% python3 -q
>>> import numpy as np
>>> from numpy import linalg as LA
>>> np.set_printoptions(suppress=True, linewidth=160)
>>> def rd(a):
...     return np.round(a, 3) + 0
... 
>>> E = np.load("test8.npy")
>>> print(E)
[[ 18.332 -15.946   7.32 ]
 [ -7.69    3.128   0.041]
 [  5.576 -17.092   7.644]
 [-13.043  22.297 -11.511]
 [  3.694  -0.518   0.154]
 [ -6.856  12.495  -6.754]
 [ 14.132 -16.063   5.439]
 [  0.949 -14.919   9.323]
 [ 15.419 -13.926   5.838]
 [-12.991  18.741 -10.005]
 [  1.076  -3.39    1.706]
 [ -9.156   6.095  -2.444]
 [  1.114   5.921  -5.098]
 [ -6.565  14.08   -7.966]
 [  2.391  11.906  -7.112]
 [  1.808  -2.932   2.383]]
>>> w1 = np.array([[6, 6, 2, 5], [8, 6, 1, 4], [6, 2, 6, 4]])
>>> b = np.array([-4, 4, 6, 3])
>>> H = np.maximum(E @ w1 + b, 0)
>>> print(rd((H > 0).mean(axis=0)))
[0.562 0.688 0.5   0.5  ]
>>> basis = np.array([[1, 1], [1, 1], [1, 2], [2, 0]])
>>> print(w1 @ basis)
[[24 16]
 [23 16]
 [22 20]]
>>> Ac = (E - E.mean(axis=0)) / E.std(axis=0)
>>> print(rd(Ac.std(axis=0)))
[1. 1. 1.]
>>> b = LA.lstsq(np.delete(Ac, 0, axis=1), Ac[:, 0])[0]
>>> print(rd(1 - np.var(Ac[:, 0] - np.delete(Ac, 0, axis=1) @ b)))
0.844
>>> Ac = E - E.mean(axis=0)
>>> evecs = LA.svd(Ac)[2][:2]
>>> A2 = Ac - Ac @ evecs.T @ evecs
>>> print(rd(np.diag(evecs.T @ evecs)))
[0.98  0.738 0.282]
>>> print(rd((Ac @ evecs.T).std(axis=0)))
[16.563  4.678]
>>> print(rd(LA.norm(A2) / LA.norm(Ac)))
0.042
>>> print(LA.norm(A2, axis=1).round(6).argmax())
6
>>> A2 = E / LA.norm(E, axis=1)
Traceback (most recent call last):
  File "<python-input-23>", line 1, in <module>
    A2 = E / LA.norm(E, axis=1)
         ~~^~~~~~~~~~~~~~~~~~~~
ValueError: operands could not be broadcast together with shapes (16,3) (16,) 
>>> A2 = E / LA.norm(E, axis=1, keepdims=True)
>>> gram = A2 @ A2.T
>>> print(rd(LA.norm(A2, axis=1)))
[1. 1. 1. 1. 1. 1. 1. 1. 1. 1. 1. 1. 1. 1. 1. 1.]
>>> print(np.argwhere(np.triu(np.abs(gram) > 0.95, 1)))
[[ 0  6]
 [ 0  8]
 [ 0  9]
 [ 0 11]
 [ 1  4]
 [ 1 11]
 [ 2  3]
 [ 2  5]
 [ 2  7]
 [ 2  9]
 [ 2 10]
 [ 2 13]
 [ 2 15]
 [ 3  5]
 [ 3  6]
 [ 3  9]
 [ 3 10]
 [ 3 13]
 [ 3 15]
 [ 5  6]
 [ 5  9]
 [ 5 10]
 [ 5 13]
 [ 5 15]
 [ 6  8]
 [ 6  9]
 [ 6 11]
 [ 7 10]
 [ 7 12]
 [ 7 14]
 [ 8  9]
 [ 8 11]
 [ 9 10]
 [ 9 13]
 [ 9 15]
 [10 13]
 [10 15]
 [12 14]
 [13 15]]
>>> A = np.loadtxt("layer11.csv", delimiter=",")
>>> print(A)
[[ 0.007 -0.003  1.975]
 [ 0.008  0.065  2.048]
 [ 0.032 -0.018  1.967]
 [ 0.075  0.085  2.058]
 [ 0.004  0.065  2.085]
 [-0.023 -0.067  1.999]
 [-0.054 -0.043  2.028]
 [-0.021 -0.027  1.962]
 [-0.03  -0.039  1.986]
 [ 0.008  0.046  2.   ]
 [ 0.05   1.046  1.974]
 [-0.087  1.05   2.07 ]
 [ 0.006  0.877  2.004]
 [-0.021  1.015  2.056]
 [-0.087  0.991  2.093]
 [ 0.002  0.985  2.057]
 [-0.001  0.934  1.992]
 [-0.01   1.005  2.041]
 [ 0.043  0.995  2.061]
 [-0.004  1.044  1.96 ]]
>>> Uu, s, Vh = LA.svd(A)
>>> print(np.argmax(s[:-1] / (s[1:] + 1e-6)) + 1)
2
>>> A2 = Uu[:, :2] @ np.diag(s[:2]) @ Vh[:2]
>>> print(LA.matrix_rank(A2))
2
>>> print(LA.matrix_rank(A, rtol=0.05))
2
>>> print(rd(A2))
[[-0.001 -0.003  1.975]
 [-0.001  0.065  2.048]
 [ 0.    -0.018  1.967]
 [-0.001  0.084  2.058]
 [-0.001  0.065  2.085]
 [ 0.    -0.067  1.999]
 [ 0.    -0.042  2.028]
 [ 0.    -0.027  1.962]
 [ 0.    -0.039  1.986]
 [-0.001  0.046  2.   ]
 [-0.01   1.045  1.974]
 [-0.01   1.051  2.07 ]
 [-0.009  0.877  2.004]
 [-0.01   1.015  2.056]
 [-0.01   0.992  2.093]
 [-0.01   0.985  2.057]
 [-0.009  0.934  1.992]
 [-0.01   1.005  2.041]
 [-0.01   0.995  2.061]
 [-0.01   1.044  1.96 ]]
>>> mat = np.array([[-3.0, 1.0, 2.0, 2.0],
...     [0.0, 1.0, 1.0, 2.0],
...     [0.0, 0.0, 2.0, 0.0],
...     [0.0, 0.0, 2.0, 2.0]])
>>> A2 = mat / np.sqrt((mat ** 2).mean(axis=1, keepdims=True))
>>> print(LA.matrix_rank(mat - mat.mean(axis=1, keepdims=True)))
3
>>> print(mat - mat.mean(axis=1, keepdims=True))
[[-3.5  0.5  1.5  1.5]
 [-1.   0.   0.   1. ]
 [-0.5 -0.5  1.5 -0.5]
 [-1.  -1.   1.   1. ]]
>>> print(rd(LA.norm(A2, axis=1)))
[2. 2. 2. 2.]
>>> vec = np.array([-5, -3, -1])
>>> rhs = E @ vec
>>> print(rd(LA.solve(E.T @ E, E.T @ rhs)))
[-5. -3. -1.]
>>> rng = np.random.default_rng(37802)
>>> rhs = rhs + 0.3 * rng.normal(size=16)
>>> print(rd(rhs))
[-51.003  28.912  15.259  10.094 -17.328   3.759 -27.945  30.979 -40.616  18.808   3.09   29.753 -18.256  -1.279 -40.698  -2.56 ]
>>> b, *_ = LA.lstsq(E, rhs)
>>> print([round(float(LA.norm(LA.solve(E.T @ E + lam * np.eye(3), E.T @ rhs))), 2) for lam in (0, 1, 10, 100)])
[5.87, 5.7, 5.08, 3.95]
>>> print(rd(LA.norm(rhs - E @ b)))
0.905
>>> print(b.round())
[-5. -3. -1.]
>>> np.zeros(4, 4)
Traceback (most recent call last):
  File "<python-input-51>", line 1, in <module>
    np.zeros(4, 4)
    ~~~~~~~~^^^^^^
TypeError: Cannot interpret '4' as a data type
>>> print(mat.shape)
(4, 4)
>>> print(np.diff(mat, axis=0))
[[ 3.  0. -1.  0.]
 [ 0. -1.  1. -2.]
 [ 0.  0.  0.  2.]]
>>> print(np.unravel_index(np.abs(mat).argmax(), mat.shape))
(np.int64(0), np.int64(0))
>>> print(rd(LA.norm(mat)))
6.0
>>> LA.rank(mat)
Traceback (most recent call last):
  File "<python-input-56>", line 1, in <module>
    LA.rank(mat)
    ^^^^^^^
AttributeError: module 'numpy.linalg' has no attribute 'rank'
>>> print(mat.sum(axis=1))
[2. 4. 2. 4.]
>>> print(LA.matrix_rank(mat))
4
